% ipython --no-banner

In [1]: import numpy as np

In [2]: from numpy import linalg as LA

In [3]: np.set_printoptions(precision=2, suppress=True, linewidth=120)

In [4]: rnd = lambda a: np.round(a, 2) + 0

In [5]: E = np.load("out4.npy")

In [6]: E
Out[6]: 
array([[12,  4,  5,  3,  7,  8, 10,  5, 10, 13],
       [10,  2,  3,  1,  5,  6,  8,  3,  8, 11],
       [ 4, -4, -3, -5, -1,  0,  2, -3,  2,  5],
       [ 5, -3, -2, -4,  0,  1,  3, -2,  3,  6],
       [ 7, -1,  0, -2,  2,  3,  5,  0,  5,  8],
       [ 5, -3, -2, -4,  0,  1,  3, -2,  3,  6],
       [ 8,  0,  1, -1,  3,  4,  6,  1,  6,  9],
       [ 7, -1,  0, -2,  2,  3,  5,  0,  5,  8],
       [ 6, -2, -1, -3,  1,  2,  4, -1,  4,  7],
       [10,  2,  3,  1,  5,  6,  8,  3,  8, 11],
       [ 8,  0,  1, -1,  3,  4,  6,  1,  6,  9],
       [ 9,  1,  2,  0,  4,  5,  7,  2,  7, 10],
       [ 9,  1,  2,  0,  4,  5,  7,  2,  7, 10]])

In [7]: gram = E.T @ E

In [8]: print(rnd(LA.eigvalsh(gram)[::-1]))
[3270.71  278.29    0.      0.      0.      0.      0.      0.      0.      0.  ]

In [9]: np.trace(gram), (E ** 2).sum()
Out[9]: (np.int64(3549), np.int64(3549))

In [10]: np.diag(gram)
Out[10]: array([ 834,   66,   71,   87,  159,  242,  486,   71,  486, 1047])

In [11]: print([round(float(x), 2) for x in LA.svd(E, compute_uv=False)[:3]])
[57.19, 16.68, 0.0]

In [12]: LA.matrix_rank(E, rtol=0.1)
Out[12]: np.int64(2)

In [13]: np.argsort(-LA.norm(E, axis=0).round(6), kind="stable")[:3]
Out[13]: array([9, 0, 6])

In [14]: def softmax(z):
    ...:     e = np.exp(z - z.max(axis=-1, keepdims=True))
    ...:     return e / e.sum(axis=-1, keepdims=True)
    ...: 

In [15]: rnd(softmax(10 * E[8]))
Out[15]: array([0., 0., 0., 0., 0., 0., 0., 0., 0., 1.])

In [16]: S = E @ E.T / np.sqrt(10)

In [17]: rnd(softmax(S)[8] @ E)
Out[17]: array([12.,  4.,  5.,  3.,  7.,  8., 10.,  5., 10., 13.])

In [18]: softmax(S).round(6).argmax(axis=1)
Out[18]: array([0, 0, 2, 0, 0, 0, 0, 0, 0, 0, 0, 0, 0])

In [19]: rk = LA.matrix_rank(E)

In [20]: rk
Out[20]: np.int64(2)

In [21]: ns = LA.svd(E)[2][rk:].T

In [22]: [int(LA.matrix_rank(E[:i])) for i in range(1, len(E) + 1)]
Out[22]: [1, 2, 2, 2, 2, 2, 2, 2, 2, 2, 2, 2, 2]

In [23]: np.allclose(E @ ns, 0)
Out[23]: True

In [24]: M = np.loadtxt("mat.csv", delimiter=",")

In [25]: rnd(M)
Out[25]: 
array([[ 2.44,  0.16,  0.47,  1.6 ,  1.01, -1.28, -0.05],
       [ 0.16,  2.72,  1.34,  0.21,  1.04,  1.32,  1.07],
       [ 0.47,  1.34,  2.09,  0.45,  0.5 , -0.21, -0.37],
       [ 1.6 ,  0.21,  0.45,  1.44,  0.63, -0.08, -0.42],
       [ 1.01,  1.04,  0.5 ,  0.63,  0.8 , -0.07,  0.53],
       [-1.28,  1.32, -0.21, -0.08, -0.07,  3.17,  0.28],
       [-0.05,  1.07, -0.37, -0.42,  0.53,  0.28,  1.35]])

In [26]: # rank 4

In [27]: w1 = np.array([[-2, -3, 1, 2, -3],
    ...:     [-1, 0, -2, -2, -3],
    ...:     [1, 1, 2, 2, -1],
    ...:     [-3, -3, 3, 1, -2],
    ...:     [-2, -2, -1, 0, 3],
    ...:     [2, 2, -3, 2, 1],
    ...:     [0, -2, -1, -3, -3]])

In [28]: beta = np.array([2, 0, -2, 0, 2])

In [29]: hid = np.maximum(M @ w1 + beta, 0)

In [30]: (hid > 0).astype(int)
Out[30]: 
array([[0, 0, 1, 1, 0],
       [1, 0, 0, 0, 0],
       [0, 0, 1, 1, 0],
       [0, 0, 1, 1, 0],
       [0, 0, 0, 0, 0],
       [1, 1, 0, 0, 1],
       [1, 0, 0, 0, 0]])

In [31]: print(rnd(hid))
[[0.   0.   8.73 4.69 0.  ]
 [0.22 0.   0.   0.   0.  ]
 [0.   0.   1.83 3.57 0.  ]
 [0.   0.   4.42 6.21 0.  ]
 [0.   0.   0.   0.   0.  ]
 [9.74 9.78 0.   0.   4.38]
 [1.43 0.   0.   0.   0.  ]]

In [32]: rnd((hid > 0).mean(axis=0))
Out[32]: array([0.43, 0.14, 0.43, 0.43, 0.14])

In [33]: cent = np.array([[3, 3], [3, 3], [0, 4], [4, 5], [2, 0]])

In [34]: print((hid @ cent).round(6).argmax(axis=1))
[1 0 1 1 0 0 0]

In [35]: print(w1 @ cent)
[[-13  -1]
 [-17 -21]
 [ 12  24]
 [-18  -1]
 [ -6 -16]
 [ 22  10]
 [-24 -25]]

In [36]: rnd(hid @ cent)
Out[36]: 
array([[18.75, 58.36],
       [ 0.66,  0.66],
       [14.27, 25.15],
       [24.82, 48.7 ],
       [ 0.  ,  0.  ],
       [67.34, 58.58],
       [ 4.28,  4.28]])
